$ python -q
>>> import numpy as np
>>> from numpy import linalg as LA
>>> np.set_printoptions(precision=3, suppress=True, linewidth=100, floatmode="fixed")
>>> rnd = lambda a: np.round(a, 3) + 0
>>> W0 = np.loadtxt("w.csv", delimiter=",")
>>> W0
array([[  3.000,  -3.000,   1.000,  -2.000,   3.000,  -3.000,  -3.000,  -2.000,   0.000,  -1.000],
       [  3.000,   0.000,   1.000,  -1.000,   0.000,  -5.000,  -5.000,   1.000,   2.000,  -3.000],
       [  3.000,  -2.000,   0.000,   1.000,   3.000,  -6.000,  -3.000,   3.000,   0.000,   0.000],
       [  1.000,  -4.000,   0.000,   2.000,   2.000,  -8.000,  -6.000,   0.000,   3.000,   3.000],
       [ -2.000,  -1.000,   3.000,   0.000,   3.000,  -9.000,  -3.000,   3.000,   0.000,   4.000],
       [ -4.000,  -2.000,   2.000,   0.000,   2.000, -12.000,  -2.000,   4.000,  -3.000,   3.000],
       [ -5.000,   1.000,   2.000,  -3.000,   2.000,  -9.000,  -3.000,   2.000,   0.000,   0.000],
       [ -4.000,   0.000,   4.000,  -5.000,   0.000, -12.000,  -6.000,   5.000,   0.000,   1.000],
       [ -3.000,   1.000,   7.000,  -3.000,   1.000, -10.000,  -8.000,   5.000,   0.000,   3.000],
       [ -5.000,   0.000,   5.000,  -4.000,   4.000, -10.000, -10.000,   5.000,  -3.000,   0.000],
       [ -8.000,   1.000,   7.000,  -1.000,   4.000, -13.000, -12.000,   3.000,  -3.000,  -2.000],
       [-10.000,   4.000,   5.000,   0.000,   1.000, -16.000, -15.000,   2.000,  -6.000,  -4.000],
       [-13.000,   7.000,   7.000,   0.000,   3.000, -13.000, -17.000,   4.000,  -9.000,  -7.000],
       [-16.000,   5.000,   6.000,   1.000,   0.000, -11.000, -16.000,   4.000,  -8.000,  -5.000],
       [-16.000,   7.000,   6.000,  -2.000,  -1.000, -10.000, -13.000,   5.000,  -9.000,  -4.000],
       [-16.000,   5.000,   9.000,  -5.000,  -2.000,  -9.000, -14.000,   4.000,  -8.000,  -1.000],
       [-19.000,   5.000,   6.000,  -5.000,  -5.000,  -9.000, -15.000,   7.000,  -6.000,   1.000],
       [-18.000,   7.000,   3.000,  -6.000,  -5.000, -10.000, -17.000,   7.000,  -6.000,  -1.000],
       [-21.000,   9.000,   4.000,  -7.000,  -8.000, -11.000, -18.000,   9.000,  -3.000,  -2.000],
       [-20.000,   6.000,   4.000,  -7.000,  -7.000,  -8.000, -21.000,  11.000,  -3.000,   1.000],
       [-17.000,   5.000,   1.000, -10.000,  -5.000, -11.000, -19.000,  10.000,  -2.000,   2.000],
       [-20.000,   2.000,  -2.000, -10.000,  -3.000, -12.000, -21.000,   9.000,   1.000,  -1.000],
       [-19.000,   0.000,  -1.000,  -7.000,  -3.000, -14.000, -19.000,   8.000,   2.000,   2.000],
       [-22.000,  -3.000,  -3.000,  -8.000,  -3.000, -17.000, -22.000,   6.000,   3.000,   4.000],
       [-22.000,   0.000,  -6.000,  -6.000,   0.000, -18.000, -23.000,   9.000,   0.000,   2.000],
       [-25.000,   3.000,  -7.000,  -5.000,   1.000, -16.000, -23.000,  11.000,  -2.000,   4.000],
       [-24.000,   3.000,  -7.000,  -7.000,   3.000, -17.000, -22.000,  11.000,  -1.000,   1.000],
       [-25.000,   1.000, -10.000,  -9.000,   6.000, -18.000, -21.000,  12.000,   1.000,  -2.000],
       [-26.000,  -2.000, -11.000, -12.000,   8.000, -19.000, -24.000,  12.000,   3.000,   1.000],
       [-24.000,  -5.000, -10.000, -12.000,   6.000, -18.000, -25.000,  14.000,   2.000,   4.000],
       [-26.000,  -8.000,  -7.000, -14.000,   8.000, -17.000, -23.000,  17.000,   1.000,   1.000],
       [-24.000,  -7.000,  -5.000, -15.000,   9.000, -18.000, -26.000,  18.000,  -1.000,  -1.000],
       [-23.000,  -9.000,  -8.000, -17.000,   8.000, -18.000, -27.000,  17.000,   1.000,   0.000],
       [-23.000, -11.000, -10.000, -15.000,   8.000, -21.000, -30.000,  18.000,   1.000,  -3.000],
       [-22.000, -10.000,  -9.000, -18.000,  10.000, -18.000, -28.000,  16.000,   1.000,  -1.000],
       [-22.000,  -7.000,  -8.000, -15.000,  11.000, -17.000, -31.000,  15.000,   2.000,  -3.000],
       [-20.000,  -7.000, -11.000, -18.000,  10.000, -17.000, -28.000,  17.000,   3.000,  -2.000],
       [-20.000,  -4.000, -14.000, -19.000,  10.000, -15.000, -27.000,  14.000,   0.000,   1.000],
       [-20.000,  -6.000, -12.000, -21.000,  11.000, -18.000, -26.000,  12.000,   2.000,   1.000],
       [-18.000,  -8.000, -14.000, -20.000,  10.000, -19.000, -23.000,  11.000,   1.000,   2.000],
       [-17.000, -11.000, -11.000, -23.000,  12.000, -16.000, -24.000,  12.000,   3.000,  -1.000],
       [-15.000, -11.000,  -9.000, -22.000,  11.000, -16.000, -25.000,  10.000,   6.000,  -3.000],
       [-18.000,  -9.000,  -6.000, -24.000,  14.000, -17.000, -28.000,  10.000,   9.000,   0.000],
       [-18.000,  -7.000,  -7.000, -27.000,  17.000, -15.000, -27.000,   8.000,   8.000,   0.000],
       [-15.000, -10.000,  -5.000, -30.000,  14.000, -14.000, -29.000,   5.000,   5.000,  -1.000],
       [-12.000, -12.000,  -7.000, -28.000,  13.000, -11.000, -27.000,   8.000,   4.000,   2.000],
       [-13.000,  -9.000,  -7.000, -31.000,  14.000, -10.000, -26.000,   6.000,   7.000,   5.000]])
>>> cen = W0 - W0.mean(axis=0)
>>> left, sig, Vt = LA.svd(cen, full_matrices=False)
>>> np.abs(left[:, 0]).argmax()
np.int64(0)
>>> rnd((sig ** 2).sum() ** 2 / (sig ** 4).sum())
np.float64(2.056)
>>> rnd(np.abs(Vt[-1]))
array([0.565, 0.460, 0.014, 0.092, 0.026, 0.453, 0.273, 0.302, 0.063, 0.292])
>>> (np.sign(left[:, 0]) == np.sign(left[0, 0])).astype(int)
array([1, 1, 1, 1, 1, 1, 1, 1, 1, 1, 1, 1, 1, 1, 1, 1, 1, 1, 1, 1, 1, 1, 1, 0, 0, 0, 0, 0, 0, 0, 0,
       0, 0, 0, 0, 0, 0, 0, 0, 0, 0, 0, 0, 0, 0, 0, 0])
>>> rnd(Vt[0] * np.sign(Vt[0, np.abs(Vt[0]).argmax()]))
array([ 0.366,  0.255,  0.350,  0.495, -0.276,  0.197,  0.484, -0.247, -0.153, -0.014])
>>> rnd(cen.mean(axis=0))
array([0.000, 0.000, 0.000, 0.000, 0.000, 0.000, 0.000, 0.000, 0.000, 0.000])
